$ python -q
>>> import numpy as np
>>> np.set_printoptions(precision=2, suppress=True, linewidth=200)
>>> m1 = np.arange(20).reshape(4, 5) + 5
>>> print(m1)
[[ 5  6  7  8  9]
 [10 11 12 13 14]
 [15 16 17 18 19]
 [20 21 22 23 24]]
>>> U, sig, vt = np.linalg.svd(m1)
>>> print(sig.round(2) + 0)
[69.75  2.27  0.    0.  ]
>>> M2 = U[:, :2] @ np.diag(sig[:2]) @ vt[:2]
>>> print(np.linalg.matrix_rank(m1, rtol=0.05))
1
>>> print(np.diff(m1, axis=0))
[[5 5 5 5 5]
 [5 5 5 5 5]
 [5 5 5 5 5]]
>>> print(np.abs(m1).max())
24
>>> print(m1.sum(axis=0))
[50 54 58 62 66]
>>> print(m1.sum(axis=1))
[ 35  60  85 110]
>>> print(np.linalg.lstsq(m1[:-1].T, m1[-1])[2])
2
>>> print(m1 @ np.linalg.pinv(m1) @ m1)
[[ 5.  6.  7.  8.  9.]
 [10. 11. 12. 13. 14.]
 [15. 16. 17. 18. 19.]
 [20. 21. 22. 23. 24.]]
>>> print(np.unique(m1.round(6), axis=0).shape)
(4, 5)
>>> M2 = np.array([[3, 2, 3, 1, -1],
...     [-3, 3, -3, 2, 3],
...     [1, -1, -2, 2, -2],
...     [3, -3, -1, -1, 0],
...     [-1, 2, 1, -1, 3]])
>>> arr = np.triu(M2, 1)
>>> print(arr)
[[ 0  2  3  1 -1]
 [ 0  0 -3  2  3]
 [ 0  0  0  2 -2]
 [ 0  0  0  0  0]
 [ 0  0  0  0  0]]
>>> print(np.argsort(-np.linalg.norm(arr, axis=0).round(6), kind="stable")[:3])
[2 4 3]
>>> print(np.linalg.cond(arr) > 100)
True
>>> print(round(np.linalg.norm(arr, 2) / np.linalg.norm(arr), 2))
0.81
>>> U, sig, vt = np.linalg.svd(arr)
>>> evecs = vt[:(sig > 1e-8).sum()]
>>> rng = np.random.default_rng(44)
>>> vec = arr[2] + -1 * arr[3] + rng.integers(2) * np.eye(5)[4]
>>> print(vec)
[ 0.  0.  0.  2. -1.]
>>> print(round(float(np.linalg.norm(vec - evecs.T @ evecs @ vec)), 2))
0.3
>>> print(np.allclose(evecs.T @ evecs @ vec, vec))
False
>>> r = np.linalg.matrix_rank(arr)
>>> print(r)
3
>>> ns = np.linalg.svd(arr)[2][r:].T
>>> print(ns.shape)
(5, 2)
>>> print(ns @ ns.T)
[[ 1.    0.    0.    0.    0.  ]
 [ 0.    0.57 -0.38 -0.23 -0.23]
 [ 0.   -0.38  0.25  0.15  0.15]
 [ 0.   -0.23  0.15  0.09  0.09]
 [ 0.   -0.23  0.15  0.09  0.09]]
>>> print(np.allclose(arr @ ns, 0))
True
>>> print([int(np.linalg.matrix_rank(np.delete(arr, i, axis=0))) for i in range(5)])
[2, 2, 2, 3, 3]
>>> th = np.radians(60)
>>> Rm = np.eye(5)
>>> Rm[1, 1] = Rm[0, 0] = np.cos(th)
>>> Rm[1, 0], Rm[0, 1] = -np.sin(th), np.sin(th)
>>> print(Rm)
[[ 0.5   0.87  0.    0.    0.  ]
 [-0.87  0.5   0.    0.    0.  ]
 [ 0.    0.    1.    0.    0.  ]
 [ 0.    0.    0.    1.    0.  ]
 [ 0.    0.    0.    0.    1.  ]]
>>> M2 = arr @ Rm.T
>>> print(M2)
[[ 1.73  1.    3.    1.   -1.  ]
 [ 0.    0.   -3.    2.    3.  ]
 [ 0.    0.    0.    2.   -2.  ]
 [ 0.    0.    0.    0.    0.  ]
 [ 0.    0.    0.    0.    0.  ]]
>>> print(np.linalg.svd(arr, compute_uv=False), np.linalg.svd(M2, compute_uv=False))
[5.46 3.11 2.34 0.   0.  ] [5.46 3.11 2.34 0.   0.  ]
>>> print(np.abs(M2 - arr).max(axis=0))
[1.73 1.   0.   0.   0.  ]
>>> print(np.allclose(np.linalg.norm(arr, axis=1), np.linalg.norm(M2, axis=1)))
True
>>> labels = rng.permutation(5)
>>> print(labels)
[2 3 0 4 1]
>>> M2 = arr[labels][:, labels]
>>> print(np.trace(M2))
0
>>> mat = np.array([[0, 3, -2], [3, 3, -3], [2, -1, 0], [-2, -3, -1]])
>>> mat[:, 2] = 2 * mat[:, 1]
>>> print(mat)
[[ 0  3  6]
 [ 3  3  6]
 [ 2 -1 -2]
 [-2 -3 -6]]
>>> U, sig, vt = np.linalg.svd(mat)
>>> evecs = vt[:(sig > 1e-8).sum()]
>>> vec = mat[2] + -2 * mat[0] + rng.integers(2) * np.eye(3)[2]
>>> print(vec)
[  2.  -7. -13.]
>>> print(round(float(np.linalg.norm(vec - evecs.T @ evecs @ vec)), 2))
0.45
>>> print(np.round(evecs.T @ evecs, 2) + 0)
[[1.  0.  0. ]
 [0.  0.2 0.4]
 [0.  0.4 0.8]]
>>> print(np.linalg.matrix_rank(np.vstack([mat, vec])))
3
>>> print(np.diag(evecs.T @ evecs))
[1.  0.2 0.8]
>>> E = np.array([[2.39, 0.1, -0.12, -1.93, 1.56],
...     [2.03, 0.44, 0.24, 0.51, -1.32],
...     [0.29, 0.02, 0.44, -2.83, 2.04],
...     [-3.16, -0.59, 0.21, -3.13, 3.45],
...     [-0.01, -0.37, -0.57, -0.96, 1.83]])
>>> print(round(np.linalg.norm(E[2] - E[1]), 2))
5.07
>>> print(np.round(np.linalg.norm(E, 1), 2), round(np.linalg.norm(E, np.inf), 2))
10.2 10.54
>>> print(np.linalg.norm(E, axis=1))
[3.45 2.52 3.53 5.66 2.18]
>>> print(np.linalg.norm(E, axis=1).argmax())
3
>>> print(np.round(np.linalg.norm(E[2], 1), 2), round(np.linalg.norm(E[2], np.inf), 2))
5.62 2.83
>>> print(round(np.linalg.norm(E, "nuc"), 2))
12.32
>>> print(np.round(np.linalg.norm(E, 2), 2))
7.03
>>> A = np.loadtxt("test19.csv", delimiter=",")
>>> print(A)
[[-0.21 -0.05  0.   -3.91]
 [ 1.64 -0.08  0.    5.45]
 [-0.54  0.07  0.   -1.11]
 [ 0.32 -0.13  0.    2.36]
 [ 0.45  0.35 -0.02 -5.94]
 [-0.3   0.14 -0.03  1.26]
 [ 1.41 -0.04 -0.01  7.4 ]
 [-0.25 -0.33  0.06 -0.8 ]
 [-0.31  0.24  0.03 -5.1 ]
 [ 0.09 -0.25 -0.01 -5.03]]
>>> M2 = np.c_[A[:, :1] @ np.array([[-3]]), np.array([-1, 0, 2, 1, 0, -3, -1, 2, 3, 1])]
>>> print(M2)
[[ 0.63 -1.  ]
 [-4.92  0.  ]
 [ 1.62  2.  ]
 [-0.96  1.  ]
 [-1.35  0.  ]
 [ 0.9  -3.  ]
 [-4.23 -1.  ]
 [ 0.75  2.  ]
 [ 0.93  3.  ]
 [-0.27  1.  ]]
>>> print(np.round(np.linalg.lstsq(A, M2[:, 0])[0], 2) + 0)
[-3.  0.  0.  0.]
>>> print(np.linalg.matrix_rank(M2))
2
>>> feats = np.load("sample5.npy")
>>> print(feats)
[[ 1  1  2]
 [ 3  0  0]
 [ 2  3  3]
 [-8  1  2]]
>>> M2 = np.c_[feats[:, :2] @ np.array([[-3, 3], [-1, -4]]), np.array([3, 3, 3, 4])]
>>> print(M2)
[[ -4  -1   3]
 [ -9   9   3]
 [ -9  -6   3]
 [ 23 -28   4]]
>>> print(np.linalg.norm(np.linalg.qr(feats)[0].T @ M2, axis=0) ** 2 / ((M2 ** 2).sum(axis=0) + 1e-12))
[1.   1.   0.79]
>>> print(np.round(np.linalg.norm(M2 - feats @ np.linalg.lstsq(feats, M2)[0], axis=0), 2) + 0)
[0.   0.   3.02]
>>> vec = np.array([3, 2, -2])
>>> rhs = feats @ vec
>>> print(np.linalg.lstsq(feats, rhs)[0])
[ 3.  2. -2.]
>>> print(np.linalg.solve(feats.T @ feats, feats.T @ rhs))
[ 3.  2. -2.]
>>> rhs = rhs + 0.05 * rng.normal(size=4)
>>> print(rhs)
[  1.03   8.98   5.95 -25.98]
>>> coef, *_ = np.linalg.lstsq(feats, rhs)
>>> print(coef.round())
[ 3.  2. -2.]
>>> print(round(np.linalg.norm(E, 2) / np.linalg.norm(E), 2))
0.86
>>> print(np.linalg.matrix_rank(E, rtol=0.1))
3
>>> print([round(float(x), 2) for x in np.linalg.svd(E, compute_uv=False)[:3]])
[7.03, 4.08, 1.21]
